$ ipython --no-banner

In [1]: import numpy as np

In [2]: np.set_printoptions(suppress=True, linewidth=200)

In [3]: m1 = np.loadtxt("w.csv", delimiter=",")

In [4]: m1.round(3)
Out[4]: 
array([[ 0.883, -0.181,  0.031, -0.237,  0.381],
       [-0.181,  1.444, -0.278,  0.371, -0.015],
       [ 0.031, -0.278,  1.138, -0.269,  0.17 ],
       [-0.237,  0.371, -0.269,  1.272,  0.157],
       [ 0.381, -0.015,  0.17 ,  0.157,  0.263]])

In [5]: # symmetric, so the eigenvalues are real

In [6]: left, sigma, Vt = np.linalg.svd(m1)

In [7]: V = Vt[:(sigma > 1e-8).sum()]

In [8]: rng = np.random.default_rng(6241)

In [9]: x0 = m1[3] + 5 * m1[1] + rng.integers(2) * np.eye(5)[4]

In [10]: x0.round(3)
Out[10]: array([-1.14 ,  7.593, -1.657,  3.129,  0.082])

In [11]: np.allclose(V.T @ V @ x0, x0)
Out[11]: True

In [12]: np.linalg.matrix_rank(np.vstack([m1, x0]))
Out[12]: np.int64(4)

In [13]: Y = np.array([[2, 1], [1, -2], [0, 2], [-1, -1], [-1, 0]])

In [14]: np.round(np.einsum("ik,kj->ji", m1, Y), 3)
Out[14]: 
array([[ 1.441,  0.726, -0.116, -1.531,  0.328],
       [ 1.543, -3.996,  3.132, -2.79 ,  0.595]])

In [15]: np.round(np.einsum("ik,kj->ij", m1, Y), 3)
Out[15]: 
array([[ 1.441,  1.543],
       [ 0.726, -3.996],
       [-0.116,  3.132],
       [-1.531, -2.79 ],
       [ 0.328,  0.595]])

In [16]: np.round(m1 @ Y, 3)
Out[16]: 
array([[ 1.441,  1.543],
       [ 0.726, -3.996],
       [-0.116,  3.132],
       [-1.531, -2.79 ],
       [ 0.328,  0.595]])

In [17]: np.round(np.einsum("ij,ij->i", m1, m1), 3)
Out[17]: array([1.014, 2.334, 1.475, 1.909, 0.268])

In [18]: np.linalg.matrix_rank(m1 @ Y)
Out[18]: np.int64(2)

In [19]: np.linalg.cond(m1) > 100
Out[19]: np.True_

In [20]: np.linalg.matrix_rank(m1, rtol=0.1)
Out[20]: np.int64(4)

In [21]: E = np.load("test4.npy")

In [22]: E
Out[22]: 
array([[-1.635, -1.664,  8.066, -2.315],
       [ 5.236,  3.801, -7.414, -5.392],
       [ 4.54 , -0.999, -1.654, -5.614],
       [-1.956,  0.115, -9.041, -0.135],
       [ 2.509,  2.716,  0.253, -4.816],
       [ 4.957,  7.434,  1.539,  9.609],
       [ 1.379, -9.679, -0.722,  3.113],
       [ 3.787, -0.47 ,  5.949,  1.561],
       [ 0.574, -1.513, -0.808, -1.362],
       [ 1.316, -0.506,  0.931,  2.876],
       [ 6.348, -0.79 , -1.562,  0.375],
       [-8.369, -0.942, -9.373, -4.06 ],
       [-4.124, -0.389, -0.424, -4.812]])

In [23]: np.unravel_index(np.abs(E).argmax(), E.shape)
Out[23]: (np.int64(6), np.int64(1))

In [24]: Xs = E - E.mean(axis=0)

In [25]: left, sigma, Vt = np.linalg.svd(Xs, full_matrices=False)

In [26]: np.abs(left[:, 0]).argmax()
Out[26]: np.int64(11)

In [27]: np.round(np.abs(Vt[-1]), 3)
Out[27]: array([0.668, 0.685, 0.283, 0.069])

In [28]: round((sigma ** 2).sum() ** 2 / (sigma ** 4).sum(), 3)
Out[28]: np.float64(3.247)

In [29]: (np.sign(left[:, 0]) == np.sign(left[0, 0])).astype(int)
Out[29]: array([1, 0, 0, 0, 0, 1, 1, 1, 0, 1, 1, 0, 0])

In [30]: w1 = np.array([[0, 0, 3], [3, 1, 2], [3, 2, 3], [1, 2, 0]])

In [31]: beta = np.array([2, 3, 2])

In [32]: hid = np.maximum(E @ w1 + beta, 0)

In [33]: np.round((hid > 0).mean(axis=0), 3)
Out[33]: array([0.385, 0.308, 0.615])

In [34]: C = np.array([[0, 2, 2], [1, 2, -1], [1, -2, 2]])

In [35]: w1 @ C
Out[35]: 
array([[ 3, -6,  6],
       [ 3,  4,  9],
       [ 5,  4, 10],
       [ 2,  6,  0]])

In [36]: (hid @ C).round(6).argmax(axis=1)
Out[36]: array([2, 2, 2, 0, 2, 2, 0, 2, 0, 0, 2, 0, 0])

In [37]: C2 = np.cov(E, rowvar=False)

In [38]: np.round(np.corrcoef(E[:, 1], E[:, 3])[0, 1], 3)
Out[38]: np.float64(0.098)

In [39]: C2.round(3)
Out[39]: 
array([[17.894,  4.381,  6.248,  5.632],
       [ 4.381, 14.862, -1.405,  1.667],
       [ 6.248, -1.405, 26.6  ,  6.972],
       [ 5.632,  1.667,  6.972, 19.522]])

In [40]: np.round(np.polyfit(E[:, 1], E[:, 3], 1), 3)
Out[40]: array([ 0.112, -0.819])

In [41]: np.argwhere(np.triu(np.abs(np.corrcoef(E.T)) > 0.8, 1))
Out[41]: array([], shape=(0, 2), dtype=int64)

In [42]: C2.shape
Out[42]: (4, 4)

In [43]: Xs = E - E.mean(axis=0)

In [44]: V = np.linalg.svd(Xs)[2][:1]

In [45]: Y = Xs - Xs @ V.T @ V

In [46]: np.round(Y.std(axis=0), 3)
Out[46]: array([3.142, 3.669, 2.687, 3.143])

In [47]: np.round(np.diag(V.T @ V), 3)
Out[47]: array([0.205, 0.008, 0.535, 0.252])

In [48]: np.round((Xs @ V.T).std(axis=0), 3)
Out[48]: array([5.69])

In [49]: np.linalg.norm(Y, axis=1).round(6).argmax()
Out[49]: np.int64(6)

In [50]: X = np.loadtxt("sample0.csv", delimiter=",")

In [51]: X.round(3)
Out[51]: 
array([[ 0.719, -0.449],
       [-0.449,  0.281]])

In [52]: ang = np.radians(45)

In [53]: Rm = np.eye(2)

In [54]: Rm[1, 1] = Rm[0, 0] = np.cos(ang)

In [55]: Rm[1, 0], Rm[0, 1] = -np.sin(ang), np.sin(ang)

In [56]: Rm.round(3)
Out[56]: 
array([[ 0.707,  0.707],
       [-0.707,  0.707]])

In [57]: Y = X @ Rm.T

In [58]: Y.round(3)
Out[58]: 
array([[ 0.191, -0.826],
       [-0.119,  0.516]])

In [59]: np.round(np.abs(Y - X).max(axis=0), 3)
Out[59]: array([0.528, 0.377])

In [60]: np.linalg.lstsq(Y[:-1].T, Y[-1])[2]
Out[60]: np.int32(1)

In [61]: np.allclose(Y[:-1].T @ np.linalg.lstsq(Y[:-1].T, Y[-1])[0], Y[-1])
Out[61]: True

In [62]: np.unique(Y.round(6), axis=0).shape
Out[62]: (2, 2)

In [63]: left, sigma, Vt = np.linalg.svd(X)

In [64]: V = Vt[:(sigma > 1e-8).sum()]

In [65]: x0 = X[0] + -2 * X[1] + rng.integers(2) * np.eye(2)[1]

In [66]: x0.round(3)
Out[66]: array([ 1.618, -1.011])

In [67]: np.round(V.T @ V, 3)
Out[67]: 
array([[ 0.719, -0.449],
       [-0.449,  0.281]])

In [68]: np.allclose(V.T @ V @ x0, x0)
Out[68]: True

In [69]: np.round(np.linalg.norm(x0 - V.T @ V @ x0), 3)
Out[69]: np.float64(0.0)

In [70]: C2 = X.T @ X

In [71]: np.round(np.linalg.svd(X, compute_uv=False) ** 2, 3) + 0
Out[71]: array([1., 0.])

In [72]: C2.round(3)
Out[72]: 
array([[ 0.719, -0.449],
       [-0.449,  0.281]])

In [73]: np.allclose(X[:-1].T @ np.linalg.lstsq(X[:-1].T, X[-1])[0], X[-1])
Out[73]: True

In [74]: np.round(X @ np.linalg.pinv(X) @ X, 3)
Out[74]: 
array([[ 0.719, -0.449],
       [-0.449,  0.281]])

In [75]: np.abs(np.diag(np.linalg.qr(X)[1])) > 1e-9
Out[75]: array([ True, False])

In [76]: F = np.load("layer8.npy")

In [77]: F
Out[77]: 
array([[-0.06,  0.28, -0.16],
       [-0.15,  0.7 , -0.4 ],
       [-0.36,  1.68, -0.96]])

In [78]: # looks like rank 1

In [79]: P = np.triu(np.array([[-2, 1, 0, 3, 0],
    ...:     [-1, 2, -2, -1, 3],
    ...:     [1, 3, 1, 3, 1],
    ...:     [-2, -1, 2, 1, -3],
    ...:     [0, 1, -1, -3, -3]]), 1) + np.eye(5)

In [80]: Y = P @ m1 @ np.linalg.inv(P)

In [81]: round(float(np.trace(Y)), 3), round(np.trace(m1), 3)
Out[81]: (5.0, np.float64(5.0))

In [82]: np.round(np.poly(Y), 3) + 0
Out[82]: array([ 1., -5.,  9., -7.,  2.,  0.])

In [83]: J = np.load("dump.npy")

In [84]: J
Out[84]: 
array([[-6, -2,  3],
       [ 0, -5, -9],
       [ 0,  0,  6]])

In [85]: ev, V = np.linalg.eig(J)

In [86]: ev
Out[86]: array([-6., -5.,  6.])

In [87]: J @ V[:, 0] - ev[0] * V[:, 0]
Out[87]: array([0., 0., 0.])

In [88]: np.round(np.sort(np.linalg.eigvals(J @ J)), 3)
Out[88]: array([25., 36., 36.])

In [89]: np.round(np.sort(np.linalg.eigvals(J.T)), 3)
Out[89]: array([-6., -5.,  6.])

In [90]: Y = J + rng.integers(-2, 3, (3, 2)) @ rng.integers(-2, 3, (2, 3))

In [91]: Y
Out[91]: 
array([[ -8,  -7,   5],
       [ -4,  -5, -15],
       [  4,   2,  10]])

In [92]: np.round(np.linalg.svd(Y - J, compute_uv=False), 3) + 0
Out[92]: array([9.22, 6.  , 0.  ])

In [93]: np.abs(Y - J).sum(axis=1)
Out[93]: array([ 9, 10, 10])

In [94]: Y - J
Out[94]: 
array([[-2, -5,  2],
       [-4,  0, -6],
       [ 4,  2,  4]])

In [95]: ev, V = np.linalg.eigh(X)

In [96]: np.round(V.T @ V, 3) + 0
Out[96]: 
array([[1., 0.],
       [0., 1.]])

In [97]: (ev > 1e-8).sum(), (ev < -1e-8).sum()
Out[97]: (np.int64(1), np.int64(0))

In [98]: np.round(V @ np.diag(ev) @ V.T, 3)
Out[98]: 
array([[ 0.719, -0.449],
       [-0.449,  0.281]])

In [99]: np.abs(V[:, -1]).round(6).argmax()
Out[99]: np.int64(0)

In [100]: np.round(np.abs(V[:, -1]), 3)
Out[100]: array([0.848, 0.53 ])

In [101]: np.round(np.linalg.eigvalsh(X + -2 * np.eye(2)), 3)
Out[101]: array([-2., -1.])

In [102]: np.unique(ev.round(6) + 0, return_counts=True)[1]
Out[102]: array([1, 1])

In [103]: ev.sum(), np.trace(X)
Out[103]: (np.float64(1.0), np.float64(1.0))

In [104]: np.round(np.linalg.svd(X, compute_uv=False), 3) + 0
Out[104]: array([1., 0.])
